$ python -q
>>> import numpy as np
>>> import numpy.linalg as la
>>> np.set_printoptions(suppress=True, linewidth=100)
>>> E = np.loadtxt("sample8.csv", delimiter=",")
>>> print(E)
[[1. 5. 0.]
 [5. 3. 5.]
 [0. 5. 3.]]
>>> rng = np.random.default_rng(508)
>>> labels = rng.permutation(3)
>>> print(labels)
[1 2 0]
>>> M2 = E[labels][:, labels]
>>> print(M2)
[[3. 5. 5.]
 [5. 3. 0.]
 [5. 0. 1.]]
>>> print(np.diag(M2))
[3. 3. 1.]
>>> vals, evecs = la.eigh(E)
>>> print(np.round(evecs.T @ E @ evecs, 3) + 0)
[[-4.669  0.     0.   ]
 [ 0.     2.02   0.   ]
 [ 0.     0.     9.65 ]]
>>> print(np.round(la.svd(E, compute_uv=False), 3))
[9.65  4.669 2.02 ]
>>> print(np.unique(vals.round(6) + 0, return_counts=True)[1])
[1 1 1]
>>> M2 = E / la.norm(E, axis=1, keepdims=True)
>>> C2 = M2 @ M2.T
>>> print(C2.round(3))
[[1.    0.511 0.841]
 [0.511 1.    0.67 ]
 [0.841 0.67  1.   ]]
>>> print((C2 - 2 * np.eye(3)).round(6).argmax(axis=1))
[2 2 0]
>>> print(np.round(la.norm(M2, axis=1), 3))
[1. 1. 1.]
>>> print((np.abs(C2) > 0.9).astype(int))
[[1 0 0]
 [0 1 0]
 [0 0 1]]
>>> print(round(float(np.degrees(np.arccos(np.clip(C2[1, 2], -1, 1)))), 3))
47.947
>>> print((E - E.T) / 2)
[[0. 0. 0.]
 [0. 0. 0.]
 [0. 0. 0.]]
>>> print((E + E.T) / 2)
[[1. 5. 0.]
 [5. 3. 5.]
 [0. 5. 3.]]
>>> print(np.round(la.matrix_power(E, 3), 3))
[[126. 315. 175.]
 [315. 427. 385.]
 [175. 385. 252.]]
>>> print(np.trace(E))
7.0
>>> print(round(la.det(E), 3))
-91.0
>>> M2 = np.array([[2, 0, 3], [3, 3, 1]])
>>> basis = np.kron(M2, E)
>>> print(la.matrix_rank(basis))
6
>>> print(basis.shape)
(6, 9)
>>> print(np.round(la.norm(basis, 2), 3), round(float(la.norm(M2, 2) * la.norm(E, 2)), 3))
48.716 48.716
>>> A = np.diag(10 * np.array([2, 3])) + np.array([[-2, -2], [0, 1]])
>>> print(A)
[[18 -2]
 [ 0 31]]
>>> O, evecs = la.qr(A[:, :1])[0], la.qr(A[:, 1:])[0]
>>> s = la.svd(O.T @ evecs, compute_uv=False)
>>> print(np.round(la.norm(O @ O.T - evecs @ evecs.T, 2), 3))
0.998
>>> print((s > 0.9).sum())
0
>>> print(s.round(3))
[0.064]
>>> def softmax(z):
...     e = np.exp(z - z.max(axis=-1, keepdims=True))
...     return e / e.sum(axis=-1, keepdims=True)
... 
>>> print(np.round(softmax(A[1]), 3) + 0)
[0. 1.]
>>> print(np.round(softmax(A).sum(axis=1), 3))
[1. 1.]
>>> scores = A @ A.T / np.sqrt(2)
>>> print(np.round(softmax(scores), 3) + 0)
[[1. 0.]
 [0. 1.]]
>>> data = np.load("out0.npy")
>>> print(data)
[[  3.137   2.324  12.454]
 [ -2.779  -7.841 -13.328]
 [  2.998   2.174  12.357]
 [  1.641 -12.212   1.442]
 [  2.427   6.575  11.348]
 [  1.179  -4.939   2.612]
 [ -2.18   -3.614  -9.105]
 [  1.614  -3.916   4.524]
 [ -2.378  16.527  -2.324]
 [  1.692  -5.69    4.196]]
>>> x0 = np.array([-2, -1, -2])
>>> rhs = data @ x0
>>> print(rhs.round(3))
[-33.506  40.055 -32.884   6.046 -34.125  -2.643  26.184  -8.36   -7.123  -6.086]
>>> try:
...     la.solve(data, rhs)
... except la.LinAlgError as e:
...     print(repr(e))
... 
LinAlgError('Last 2 dimensions of the array must be square')
>>> print(np.round(la.pinv(data) @ data, 3) + 0)
[[1. 0. 0.]
 [0. 1. 0.]
 [0. 0. 1.]]
>>> rhs = rhs + 0.05 * rng.normal(size=10)
>>> print(rhs.round(3))
[-33.565  40.098 -32.856   6.095 -34.141  -2.679  26.146  -8.367  -7.164  -5.964]
>>> c, *_ = la.lstsq(data, rhs)
>>> print(c.round())
[-2. -1. -2.]
>>> print(np.round(data.T @ (rhs - data @ c), 3) + 0)
[0. 0. 0.]
>>> print(c.round(3))
[-2.036 -1.007 -1.99 ]
>>> Xc = data - data.mean(axis=0)
>>> U, s, VT = la.svd(Xc, full_matrices=False)
>>> print(np.abs(VT[0]).argmax())
2
>>> print(np.round(s ** 2 / (s ** 2).sum(), 3) + 0)
[0.636 0.364 0.   ]
>>> print((np.sign(U[:, 0]) == np.sign(U[0, 0])).astype(int))
[1 0 1 0 1 0 0 1 1 0]
>>> print(np.round(Xc.mean(axis=0), 3) + 0)
[0. 0. 0.]
>>> print(round((s ** 2).sum() ** 2 / (s ** 4).sum(), 3))
1.863
>>> W0 = np.loadtxt("data.csv", delimiter=",")
>>> print(W0.round(3))
[[-0.095  0.993 -0.07 ]
 [-0.953 -0.111 -0.28 ]
 [-0.286  0.04   0.957]]
>>> # columns are unit length and at right angles
>>> print(np.allclose(W0, W0.T))
False
>>> print(np.round(np.sort(np.abs(la.eigvals(W0))), 3))
[1. 1. 1.]
>>> print(np.round((W0 - W0.T) / 2, 3))
[[ 0.     0.973  0.108]
 [-0.973  0.    -0.16 ]
 [-0.108  0.16   0.   ]]
>>> print(round(np.abs(la.eigvals(W0)).max(), 3))
1.0
>>> W0.inv()
Traceback (most recent call last):
  File "<python-input-71>", line 1, in <module>
    W0.inv()
    ^^^^^^
AttributeError: 'numpy.ndarray' object has no attribute 'inv'
>>> print(round(la.det(W0), 3))
1.0
>>> print(np.round(la.matrix_power(W0, 3), 3))
[[ 0.383 -0.902 -0.202]
 [ 0.924  0.374  0.083]
 [ 0.001 -0.218  0.976]]
>>> x0 = np.array([2, 2])
>>> rhs = A @ x0
>>> print(rhs)
[32 62]
>>> print(np.round(la.solve(A, rhs), 3))
[2. 2.]
>>> print(np.round(la.solve(A, A[:, 1]), 3))
[0. 1.]
>>> M = np.load("run12.npy")
>>> print(M)
[[0 0 0 0]
 [1 0 0 0]
 [2 0 3 0]
 [0 0 0 0]]
>>> assert M == M.T
Traceback (most recent call last):
  File "<python-input-81>", line 1, in <module>
    assert M == M.T
           ^^^^^^^^
ValueError: The truth value of an array with more than one element is ambiguous. Use a.any() or a.all()
>>> print(np.allclose(M @ M.T, M.T @ M))
False
>>> print(la.matrix_power(M, 3))
[[ 0  0  0  0]
 [ 0  0  0  0]
 [18  0 27  0]
 [ 0  0  0  0]]
>>> print(np.round(np.sort(np.abs(la.eigvals(M))), 3))
[0. 0. 0. 3.]
>>> labels = rng.integers(0, 3, 4)
>>> F = np.triu((labels[:, None] == labels) & (rng.random((4, 4)) < 0.8), 1).astype(int)
>>> F += F.T
>>> print(F)
[[0 0 1 0]
 [0 0 0 0]
 [1 0 0 0]
 [0 0 0 0]]
>>> x0 = np.array([2, 2, 1, -2])
>>> print(la.norm(F @ x0) <= la.norm(F, 2) * la.norm(x0) + 1e-9)
True
>>> print(F * x0)
[[0 0 1 0]
 [0 0 0 0]
 [2 0 0 0]
 [0 0 0 0]]
>>> print((F @ x0).argmax())
2
>>> print(F @ np.eye(4)[0])
[0. 0. 1. 0.]
>>> print(F @ np.ones(4))
[1. 0. 1. 0.]
>>> print(np.sign((F @ x0).round(6)))
[1 0 1 0]
>>> print(np.einsum("ij,j->i", F, x0))
[1 0 2 0]
>>> vals, evecs = la.eigh(F)
>>> print(np.round(la.svd(F, compute_uv=False), 3))
[1. 1. 0. 0.]
>>> print(vals.sum(), np.trace(F))
0.0 0
>>> print(np.round(evecs @ np.diag(vals) @ evecs.T, 3) + 0)
[[0. 0. 1. 0.]
 [0. 0. 0. 0.]
 [1. 0. 0. 0.]
 [0. 0. 0. 0.]]
>>> print(np.round(la.eigvalsh(F + -1 * np.eye(4)), 3))
[-2. -1. -1.  0.]
>>> print(np.all(la.eigvalsh(F) > 0))
False
>>> print([round(float(la.det(F[:i, :i])), 2) + 0 for i in range(1, 5)])
[0.0, 0.0, 0.0, 0.0]
>>> m1 = np.array([[53, 10, -25], [10, 8, 16], [-25, 16, 82]])
>>> T = np.stack([m1, -3 * m1, m1[::-1]])
>>> print(la.matrix_rank(T.reshape(3, -1)))
2
>>> print(np.round(la.norm(T, axis=(1, 2)), 3))
[107.513 322.538 107.513]
>>> print(np.einsum("bij,cij->bc", T, T))
[[ 11559 -34677  -6010]
 [-34677 104031  18030]
 [ -6010  18030  11559]]
>>> print(np.round(la.det(T), 3) + 0)
[0. 0. 0.]
>>> print(la.matrix_rank(T))
[2 2 2]
>>> print((T @ m1.T).shape)
(3, 3, 3)
>>> print(round(float(la.norm(m1, 2) / la.norm(m1)), 3))
0.905
>>> print([round(float(x), 3) for x in la.svd(m1, compute_uv=False)[:3]])
[97.331, 45.669, 0.0]
>>> print(la.matrix_rank(m1, rtol=0.1))
2
>>> print(la.cond(m1) > 100)
True
>>> U, s, VT = la.svd(m1)
>>> evecs = VT[:(s > 1e-8).sum()]
>>> x0 = m1[1] + 5 * m1[0] + rng.integers(2) * np.eye(3)[1]
>>> print(x0)
[ 275.   59. -109.]
>>> print(np.round(la.norm(x0 - evecs.T @ evecs @ x0), 3))
0.915
>>> print(la.matrix_rank(np.vstack([m1, x0])))
3
>>> print(np.allclose(evecs.T @ evecs @ x0, x0))
False
>>> print(np.round(m1 @ la.pinv(m1) @ m1, 3))
[[ 53.  10. -25.]
 [ 10.   8.  16.]
 [-25.  16.  82.]]
>>> print(np.unique(m1.round(6), axis=0).shape)
(3, 3)
>>> print(np.round(np.trace(la.pinv(m1) @ m1), 3))
2.0
>>> vals, evecs = la.eigh(m1)
>>> print(np.round(np.abs(evecs[:, -1]), 3))
[0.471 0.104 0.876]
>>> print(np.round(evecs.T @ m1 @ evecs, 3) + 0)
[[ 0.     0.     0.   ]
 [ 0.    45.669  0.   ]
 [ 0.     0.    97.331]]
>>> print(np.unique(vals.round(6) + 0, return_counts=True)[1])
[1 1 1]
>>> print(np.round(evecs @ np.diag(vals) @ evecs.T, 3))
[[ 53.  10. -25.]
 [ 10.   8.  16.]
 [-25.  16.  82.]]
>>> print(np.round(evecs.T @ evecs, 3) + 0)
[[1. 0. 0.]
 [0. 1. 0.]
 [0. 0. 1.]]
>>> feats = np.load("test5.npy")
>>> print(feats)
[[ 5.338  7.33  12.06 ]
 [ 2.581  6.078  9.971]
 [ 3.562  6.127 10.78 ]
 [-1.753  0.718  7.253]
 [ 5.127  9.293 11.557]
 [ 2.282  6.282  9.688]
 [-0.899  1.157  7.891]
 [ 2.747  4.727 10.335]
 [-2.171  4.853  6.216]
 [-0.773  2.222  7.819]
 [-1.549  3.615  6.94 ]
 [-0.384  2.837  8.041]
 [-4.459 -3.291  5.666]
 [-0.483  6.801  7.297]
 [ 1.992  6.152  9.468]
 [-0.408  5.478  7.58 ]
 [-4.845 -0.654  4.904]
 [ 2.863  4.453 10.477]
 [ 4.174  6.573 11.216]
 [ 0.716  0.819  9.293]
 [ 1.21   1.848  9.533]
 [ 0.826  1.963  9.195]
 [ 2.219  7.201  9.482]
 [-4.259  0.192  5.253]
 [-1.307  3.472  7.166]
 [ 3.458  5.931 10.726]
 [ 3.052  4.251 10.668]]
>>> O, r_ = la.qr(feats)
>>> print(np.round(O @ r_, 3))
[[ 5.338  7.33  12.06 ]
 [ 2.581  6.078  9.971]
 [ 3.562  6.127 10.78 ]
 [-1.753  0.718  7.253]
 [ 5.127  9.293 11.557]
 [ 2.282  6.282  9.688]
 [-0.899  1.157  7.891]
 [ 2.747  4.727 10.335]
 [-2.171  4.853  6.216]
 [-0.773  2.222  7.819]
 [-1.549  3.615  6.94 ]
 [-0.384  2.837  8.041]
 [-4.459 -3.291  5.666]
 [-0.483  6.801  7.297]
 [ 1.992  6.152  9.468]
 [-0.408  5.478  7.58 ]
 [-4.845 -0.654  4.904]
 [ 2.863  4.453 10.477]
 [ 4.174  6.573 11.216]
 [ 0.716  0.819  9.293]
 [ 1.21   1.848  9.533]
 [ 0.826  1.963  9.195]
 [ 2.219  7.201  9.482]
 [-4.259  0.192  5.253]
 [-1.307  3.472  7.166]
 [ 3.458  5.931 10.726]
 [ 3.052  4.251 10.668]]
>>> print(np.allclose(r_.T @ r_, feats.T @ feats))
True
>>> print(round(np.trace(O @ O.T), 3))
3.0
>>> print(r_.round(3))
[[-14.855 -16.404 -20.858]
 [  0.    -19.295 -35.975]
 [  0.      0.    -21.097]]
>>> print(np.round(O.T @ O, 3) + 0)
[[1. 0. 0.]
 [0. 1. 0.]
 [0. 0. 1.]]
